$ python3 -q
>>> import numpy as np
>>> from numpy import linalg as LA
>>> np.set_printoptions(precision=1, suppress=True, linewidth=120)
>>> rng = np.random.default_rng(69080)
>>> z = rng.integers(0, 2, 4)
>>> X = np.array([[1, -3, 0, -3], [-3, 0, 3, -1], [-1, 0, 2, -2], [-1, 1, 1, -1]]) * (z[:, None] == z)
>>> X
array([[ 1, -3,  0,  0],
       [-3,  0,  3,  0],
       [-1,  0,  2,  0],
       [ 0,  0,  0, -1]])
>>> B = LA.inv(X)
>>> round(float(LA.det(X) * LA.det(B)), 1)
1.0
>>> np.allclose(B, X.T)
False
>>> (np.abs(B) > 1e-9).astype(int)
array([[0, 1, 1, 0],
       [1, 1, 1, 0],
       [0, 1, 1, 0],
       [0, 0, 0, 1]])
>>> LA.inv(B)
array([[ 1., -3., -0., -0.],
       [-3., -0.,  3., -0.],
       [-1.,  0.,  2.,  0.],
       [-0., -0., -0., -1.]])
>>> LA.det(X) * B
array([[-0., -6.,  9., -0.],
       [-3., -2.,  3., -0.],
       [ 0., -3.,  9.,  0.],
       [-0., -0., -0., -9.]])
>>> B
array([[-0. , -0.7,  1. , -0. ],
       [-0.3, -0.2,  0.3, -0. ],
       [ 0. , -0.3,  1. ,  0. ],
       [-0. , -0. , -0. , -1. ]])
>>> np.round(X @ B, 1) + 0
array([[1., 0., 0., 0.],
       [0., 1., 0., 0.],
       [0., 0., 1., 0.],
       [0., 0., 0., 1.]])
>>> w, evecs = LA.eig(X)
>>> np.sort(LA.eigvals(X.T))
array([-2.2, -1. ,  1. ,  4.2])
>>> np.round(X @ evecs[:, 0] - w[0] * evecs[:, 0], 1) + 0
array([0., 0., 0., 0.])
>>> B = np.array([[-1.2, 0.1], [1.0, -0.3], [2.4, 0.3]])
>>> basis = np.array([[0.7, -0.8, 0.6, 0.3, -1.8], [0.5, -0.2, 1.9, -1.6, 0.1]])
>>> K = B @ basis
>>> K.round(1) + 0
array([[-0.8,  0.9, -0.5, -0.5,  2.2],
       [ 0.5, -0.7,  0. ,  0.8, -1.8],
       [ 1.8, -2. ,  2. ,  0.2, -4.3]])
>>> rk = LA.matrix_rank(K)
>>> rk
np.int64(2)
>>> N = LA.svd(K)[2][rk:].T
>>> [int(LA.matrix_rank(K[:i])) for i in range(1, len(K) + 1)]
[1, 2, 2]
>>> np.round(K @ N, 1) + 0
array([[0., 0., 0.],
       [0., 0., 0.],
       [0., 0., 0.]])
>>> np.round(N @ N.T, 1) + 0
array([[ 0.9,  0.1, -0.2,  0.1,  0.2],
       [ 0.1,  0.9,  0.1,  0. , -0.3],
       [-0.2,  0.1,  0.4,  0.4,  0.1],
       [ 0.1,  0. ,  0.4,  0.5,  0.2],
       [ 0.2, -0.3,  0.1,  0.2,  0.3]])
>>> np.allclose(K @ N, 0)
True
>>> x0 = np.array([0, 1, 1, 1, 1])
>>> K @ x0
array([ 2.1, -1.8, -4. ])
>>> K @ (2 * x0)
array([ 4.1, -3.5, -8. ])
>>> LA.norm(K @ x0) <= LA.norm(K, 2) * LA.norm(x0) + 1e-9
np.True_
>>> K @ np.ones(5)
array([ 1.3, -1.2, -2.2])
>>> np.sign((K @ x0).round(6))
array([ 1., -1., -1.])
>>> (K @ x0).argmax()
np.int64(0)
>>> K @ np.eye(5)[1]
array([ 0.9, -0.7, -2. ])
>>> U, s, Vt = LA.svd(K)
>>> np.argmax(s[:-1] / (s[1:] + 1e-6)) + 1
np.int64(2)
>>> s.round(1) + 0
array([6.3, 1. , 0. ])
>>> B = U[:, :2] @ np.diag(s[:2]) @ Vt[:2]
>>> LA.matrix_rank(B)
np.int64(2)
>>> round(float(np.abs(K - B).max()), 1)
0.0
>>> round(LA.norm(K - B) / LA.norm(K), 1)
np.float64(0.0)
>>> np.round(LA.norm(K - B, 2), 1), round(s[2], 1)
(np.float64(0.0), np.float64(0.0))
>>> B = K + rng.integers(-2, 3, (3, 2)) @ rng.integers(-2, 3, (2, 5))
>>> B
array([[-6.8,  0.9, -4.5,  5.5,  6.2],
       [-5.5, -0.7, -4. ,  6.8,  2.2],
       [ 5.8, -1. ,  6. , -3.8, -7.3]])
>>> np.round(LA.svd(B - K, compute_uv=False), 1) + 0
array([16.2,  1.4,  0. ])
>>> np.abs(B - K).sum(axis=1)
array([20., 20., 16.])
>>> B - K
array([[-6.,  0., -4.,  6.,  4.],
       [-6.,  0., -4.,  6.,  4.],
       [ 4.,  1.,  4., -4., -3.]])
>>> LA.matrix_rank(B - K, tol=1e-8)
np.int64(2)
>>> arr = np.loadtxt("layer16.csv", delimiter=",")
>>> arr
array([[-0.2, -0.6, -0.6, -1.3],
       [ 0.5, -0.1,  0.2, -1.9],
       [ 1. ,  1.5,  0. ,  0.8],
       [ 0. ,  0.7, -0.9, -0.3],
       [ 1.6, -0.3,  0.6,  0.1],
       [ 1.1,  0.3, -0.4,  0.4],
       [-0.8, -0.5, -0.6,  0.4],
       [-0.3,  0.7,  0.2,  1.5],
       [ 0. ,  0. , -1.6, -0.5],
       [-1.3,  0.1, -0.5, -0.2],
       [ 0.5,  0.8, -0.4, -0.9],
       [-0.9, -1.7, -0.3, -0.6],
       [ 3. , 24. , -5. ,  1. ],
       [ 2.1, -0.9,  0.4, -2.1],
       [-1.9, -0.3,  0.4,  3.6],
       [-0.4, -0.1, -1.1, -1.7],
       [-1.5, -0.3, -0.4, -1.6],
       [ 0.3, -0.6, -0.3, -1.8],
       [-1.5,  1.1, -0.2,  0.3]])
>>> cen = arr - arr.mean(axis=0)
>>> evecs = LA.svd(cen)[2][:1]
>>> B = cen - cen @ evecs.T @ evecs
>>> B.std(axis=0)
array([1. , 0.1, 0.5, 1.3])
>>> (cen @ evecs.T).std(axis=0)
array([5.6])
>>> A = np.load("arr.npy")
>>> A
array([[-2.,  0., -3.,  2., -2.],
       [ 0., -3.,  0.,  0.,  0.],
       [-3.,  0.,  6., -6.,  6.],
       [ 2.,  0., -6.,  1., -4.],
       [-2.,  0.,  6., -4.,  1.]])
>>> def softmax(z):
...     e = np.exp(z - z.max(axis=-1, keepdims=True))
...     return e / e.sum(axis=-1, keepdims=True)
... 
>>> np.round(softmax(X[2] + 4), 1) + 0
array([0. , 0.1, 0.8, 0.1])
>>> np.round(softmax(10 * X[2]), 1) + 0
array([0., 0., 1., 0.])
>>> np.round(softmax(X[2]), 1) + 0
array([0. , 0.1, 0.8, 0.1])
>>> softmax(X).sum(axis=1)
array([1., 1., 1., 1.])
>>> S = X @ X.T / np.sqrt(4)
>>> softmax(S).round(6).argmax(axis=1)
array([0, 1, 1, 3])
>>> P = np.triu(np.array([[-2, -2, 0, -1, -1],
...     [1, -1, -2, 1, -1],
...     [0, -2, 0, 1, 2],
...     [2, 1, 0, 2, 0],
...     [0, 1, 0, 0, 1]]), 1) + np.eye(5)
>>> B = P @ A @ LA.inv(P)
>>> B
array([[ -2.,   2.,   1.,   0.,  -1.],
       [ 10.,  17.,  10.,   0., -10.],
       [ -5., -10.,  -8.,   0.,   5.],
       [  2.,   4.,   2.,  -3.,  -2.],
       [ -2.,  -4.,  -2.,   0.,  -1.]])
>>> LA.matrix_rank(B)
np.int64(5)
>>> P @ A - A @ P
array([[  0.,   2.,   0.,   4.,   7.],
       [ 10.,   0., -30.,  20., -20.],
       [ -2.,  -6.,   6., -16., -17.],
       [  0.,   4.,   0.,   8.,  14.],
       [  0.,  -4.,   0.,  -8., -14.]])
>>> feats = np.load("dump.npy")
>>> feats
array([[ 0., -1.,  0.,  2.,  6.],
       [-1.,  0., -1.,  7.,  8.],
       [-2., -1., -1.,  7.,  7.],
       [ 0.,  0.,  0.,  5.,  6.],
       [ 0.,  0.,  0., -8., -3.]])
>>> feats.shape
(5, 5)
>>> np.abs(feats).max()
np.float64(8.0)
>>> feats - feats[0]
array([[  0.,   0.,   0.,   0.,   0.],
       [ -1.,   1.,  -1.,   5.,   2.],
       [ -2.,   0.,  -1.,   5.,   1.],
       [  0.,   1.,   0.,   3.,   0.],
       [  0.,   1.,   0., -10.,  -9.]])
>>> feats.sum(axis=1)
array([  7.,  13.,  10.,  11., -11.])
>>> feats.sum(axis=0)
array([-3., -2., -2., 13., 24.])
>>> np.count_nonzero(feats)
np.int64(16)
>>> feats.mean(axis=0)
array([-0.6, -0.4, -0.4,  2.6,  4.8])
>>> LA.svd(feats, compute_uv=False)
array([19.2,  4.7,  1.8,  1. ,  0.2])
>>> LA.matrix_rank(feats)
np.int64(5)
>>> U, s, Vt = LA.svd(feats, full_matrices=False)
>>> U.shape, s.shape, Vt.shape
((5, 5), (5,), (5, 5))
>>> np.round(np.abs(Vt[0]), 1) + 0
array([0.1, 0. , 0.1, 0.7, 0.7])
>>> s
array([19.2,  4.7,  1.8,  1. ,  0.2])
>>> np.round(s / s[0], 1) + 0
array([1. , 0.2, 0.1, 0. , 0. ])
>>> (s > 1e-8).sum()
np.int64(5)
>>> np.abs(U[:, 0]).round(6).argmax()
np.int64(1)
>>> np.allclose(U * s @ Vt, feats)
True
>>> np.round(U.T @ U, 1) + 0
array([[1., 0., 0., 0., 0.],
       [0., 1., 0., 0., 0.],
       [0., 0., 1., 0., 0.],
       [0., 0., 0., 1., 0.],
       [0., 0., 0., 0., 1.]])
